% ipython --no-banner

In [1]: import numpy as np

In [2]: np.set_printoptions(precision=3, suppress=True, linewidth=160, floatmode="fixed")

In [3]: feats = np.load("data.npy")

In [4]: feats
Out[4]: 
array([[ 0.100,  0.000, -5.700, -1.100,  0.200],
       [ 1.400, -0.500,  4.200,  0.100, -0.100],
       [-0.500, -1.000,  0.300,  0.700, -1.500],
       [-1.100,  1.300,  2.400, -0.100,  0.100]])

In [5]: feats.sum(axis=0)
Out[5]: array([-0.100, -0.200,  1.200, -0.400, -1.300])

In [6]: np.linalg.matrix_rank(feats)
Out[6]: np.int64(4)

In [7]: np.linalg.svd(feats, compute_uv=False)
Out[7]: array([7.548, 2.278, 1.971, 0.581])

In [8]: round(np.linalg.norm(feats), 3)
Out[8]: np.float64(8.147)

In [9]: np.linalg.norm(feats, axis=1)
Out[9]: array([5.809, 4.458, 2.020, 2.946])

In [10]: round(np.linalg.norm(feats) ** 2 / np.linalg.norm(feats, 2) ** 2, 3)
Out[10]: np.float64(1.165)

In [11]: np.round(feats[2] @ feats[3], 3)
Out[11]: np.float64(-0.25)

In [12]: round(float(np.linalg.norm(feats, 2)), 3)
Out[12]: 7.548

In [13]: round(float(np.linalg.norm(feats[2] - feats[3])), 3)
Out[13]: 3.641

In [14]: np.round(np.linalg.norm(feats, "nuc"), 3)
Out[14]: np.float64(12.378)

In [15]: left, sv, vt = np.linalg.svd(feats, full_matrices=False)

In [16]: left.shape, sv.shape, vt.shape
Out[16]: ((4, 4), (4,), (4, 5))

In [17]: np.round(np.sqrt((sv ** 2).sum()), 3), round(np.linalg.norm(feats), 3)
Out[17]: (np.float64(8.147), np.float64(8.147))

In [18]: np.allclose(left * sv @ vt, feats)
Out[18]: True

In [19]: sv
Out[19]: array([7.548, 2.278, 1.971, 0.581])

In [20]: np.abs(vt[0])
Out[20]: array([0.046, 0.009, 0.991, 0.120, 0.034])

In [21]: (sv > 1e-8).sum()
Out[21]: np.int64(4)

In [22]: E = np.array([[0, 0, 0, 0, 0, 1, 0],
    ...:     [0, 0, 0, 0, 1, 0, 0],
    ...:     [1, 0, 0, 0, 0, 0, 0],
    ...:     [0, 0, 0, 0, 0, 0, 1],
    ...:     [0, 0, 1, 0, 0, 0, 0],
    ...:     [0, 0, 0, 1, 0, 0, 0],
    ...:     [0, 1, 0, 0, 0, 0, 0]])

In [23]: np.linalg.norm(E, axis=0)
Out[23]: array([1.000, 1.000, 1.000, 1.000, 1.000, 1.000, 1.000])

In [24]: E[:, 3] @ E[:, 5]
Out[24]: np.int64(0)

In [25]: E @ E.T
Out[25]: 
array([[1, 0, 0, 0, 0, 0, 0],
       [0, 1, 0, 0, 0, 0, 0],
       [0, 0, 1, 0, 0, 0, 0],
       [0, 0, 0, 1, 0, 0, 0],
       [0, 0, 0, 0, 1, 0, 0],
       [0, 0, 0, 0, 0, 1, 0],
       [0, 0, 0, 0, 0, 0, 1]])

In [26]: Q, V = np.linalg.qr(E[:, :4])[0], np.linalg.qr(E[:, 4:])[0]

In [27]: sv = np.linalg.svd(Q.T @ V, compute_uv=False)

In [28]: sv
Out[28]: array([0.000, 0.000, 0.000])

In [29]: (sv > 0.9).sum()
Out[29]: np.int64(0)

In [30]: np.degrees(np.arccos(sv.clip(0, 1)))
Out[30]: array([90.000, 90.000, 90.000])

In [31]: T = np.stack([feats, 3 * feats, feats[::-1]])

In [32]: np.linalg.matrix_rank(T)
Out[32]: array([4, 4, 4])

In [33]: T.shape
Out[33]: (3, 4, 5)

In [34]: T.sum(axis=0)
Out[34]: 
array([[ -0.700,   1.300, -20.400,  -4.500,   0.900],
       [  5.100,  -3.000,  17.100,   1.100,  -1.900],
       [ -0.600,  -4.500,   5.400,   2.900,  -6.100],
       [ -4.300,   5.200,   3.900,  -1.500,   0.600]])

In [35]: np.linalg.matrix_rank(T.reshape(3, -1))
Out[35]: np.int64(2)

In [36]: np.einsum("bij,cij->bc", T, T)
Out[36]: 
array([[ 66.380, 199.140, -24.760],
       [199.140, 597.420, -74.280],
       [-24.760, -74.280,  66.380]])

In [37]: (T @ feats.T).shape
Out[37]: (3, 4, 4)

In [38]: r0 = np.array([0, 4])

In [39]: np.polyval(r0, E[0])
Out[39]: array([4, 4, 4, 4, 4, 4, 4])

In [40]: np.convolve(E[0], r0)
Out[40]: array([0, 0, 0, 0, 0, 0, 4, 0])

In [41]: np.array([np.convolve(row, r0, "same") for row in E])
Out[41]: 
array([[0, 0, 0, 0, 0, 0, 4],
       [0, 0, 0, 0, 0, 4, 0],
       [0, 4, 0, 0, 0, 0, 0],
       [0, 0, 0, 0, 0, 0, 0],
       [0, 0, 0, 4, 0, 0, 0],
       [0, 0, 0, 0, 4, 0, 0],
       [0, 0, 4, 0, 0, 0, 0]])

In [42]: np.cross(E[0, :3], E[5, :3])
Out[42]: array([0, 0, 0])

In [43]: rng = np.random.default_rng(511357)

In [44]: A2 = E + rng.integers(-2, 3, (7, 1)) @ rng.integers(-2, 3, (1, 7))

In [45]: A2
Out[45]: 
array([[ 2, -2,  2, -1, -2,  3,  0],
       [ 2, -2,  2, -1, -1,  2,  0],
       [-1,  2, -2,  1,  2, -2,  0],
       [ 4, -4,  4, -2, -4,  4,  1],
       [-2,  2, -1,  1,  2, -2,  0],
       [-2,  2, -2,  2,  2, -2,  0],
       [ 4, -3,  4, -2, -4,  4,  0]])

In [46]: np.round(np.linalg.svd(A2 - E, compute_uv=False), 3) + 0
Out[46]: array([16.523,  0.000,  0.000,  0.000,  0.000,  0.000,  0.000])

In [47]: M = np.load("run19.npy")

In [48]: M
Out[48]: 
array([[ 9,  0,  0,  0,  0,  0,  0,  0,  0,  0,  0,  0],
       [ 2,  0,  0,  0,  0,  0,  0,  0,  0,  0,  0,  0],
       [ 2, -4, -6,  0,  0,  0,  0,  0,  0,  0,  0,  0],
       [-8,  0,  7, -6,  0,  0,  0,  0,  0,  0,  0,  0],
       [ 7,  0,  2, -4, -3,  0,  0,  0,  0,  0,  0,  0],
       [ 2,  7, -4,  2, -5,  0,  0,  0,  0,  0,  0,  0],
       [ 9, -7, -6, -2,  4,  1, -8,  0,  0,  0,  0,  0],
       [ 5,  8, -4, -9, -1, -5, -5, -6,  0,  0,  0,  0],
       [-8,  4,  7,  3,  5,  2,  8,  3, -6,  0,  0,  0],
       [ 9, -6,  0,  9, -5,  9, -1,  9, -6,  1,  0,  0],
       [-7,  1,  1, -8, -1,  6, -1, -9, -4,  2, -1,  0],
       [ 6,  2,  1, -5, -7, -8,  0,  2,  5,  1,  3,  2]])

In [49]: C2 = feats.T @ feats

In [50]: round(float(np.trace(C2)), 3), round((feats ** 2).sum(), 3)
Out[50]: (66.38, np.float64(66.38))

In [51]: np.linalg.svd(feats, compute_uv=False) ** 2
Out[51]: array([56.969,  5.187,  3.885,  0.338])

In [52]: np.allclose(C2, C2.T)
Out[52]: True

In [53]: np.linalg.matrix_rank(C2)
Out[53]: np.int64(4)

In [54]: np.diag(C2)
Out[54]: array([ 3.430,  2.940, 55.980,  1.720,  2.310])

In [55]: idx = rng.permutation(12)

In [56]: idx
Out[56]: array([ 6,  1,  5,  4,  7,  9, 10,  3,  2,  0,  8, 11])

In [57]: A2 = M[idx][:, idx]

In [58]: A2
Out[58]: 
array([[-8, -7,  1,  4,  0,  0,  0, -2, -6,  9,  0,  0],
       [ 0,  0,  0,  0,  0,  0,  0,  0,  0,  2,  0,  0],
       [ 0,  7,  0, -5,  0,  0,  0,  2, -4,  2,  0,  0],
       [ 0,  0,  0, -3,  0,  0,  0, -4,  2,  7,  0,  0],
       [-5,  8, -5, -1, -6,  0,  0, -9, -4,  5,  0,  0],
       [-1, -6,  9, -5,  9,  1,  0,  9,  0,  9, -6,  0],
       [-1,  1,  6, -1, -9,  2, -1, -8,  1, -7, -4,  0],
       [ 0,  0,  0,  0,  0,  0,  0, -6,  7, -8,  0,  0],
       [ 0, -4,  0,  0,  0,  0,  0,  0, -6,  2,  0,  0],
       [ 0,  0,  0,  0,  0,  0,  0,  0,  0,  9,  0,  0],
       [ 8,  4,  2,  5,  3,  0,  0,  3,  7, -8, -6,  0],
       [ 0,  2, -8, -7,  2,  1,  3, -5,  1,  6,  5,  2]])

In [59]: np.diag(A2)
Out[59]: array([-8,  0,  0, -3, -6,  1, -1, -6, -6,  9, -6,  2])

In [60]: C2 = M.T @ M

In [61]: np.round(np.linalg.svd(M, compute_uv=False) ** 2, 3) + 0
Out[61]: array([776.572, 647.731, 289.523, 169.743, 142.431,  85.688,  29.765,  19.296,   4.243,   1.002,   0.005,   0.000])

In [62]: np.linalg.matrix_rank(C2)
Out[62]: np.int64(11)

In [63]: np.diag(C2)
Out[63]: array([542, 235, 208, 320, 151, 211, 155, 211, 113,   6,  10,   4])

In [64]: np.round(np.linalg.eigvalsh(C2)[::-1], 3) + 0
Out[64]: array([776.572, 647.731, 289.523, 169.743, 142.431,  85.688,  29.765,  19.296,   4.243,   1.002,   0.005,   0.000])

In [65]: (M @ M.T).shape
Out[65]: (12, 12)
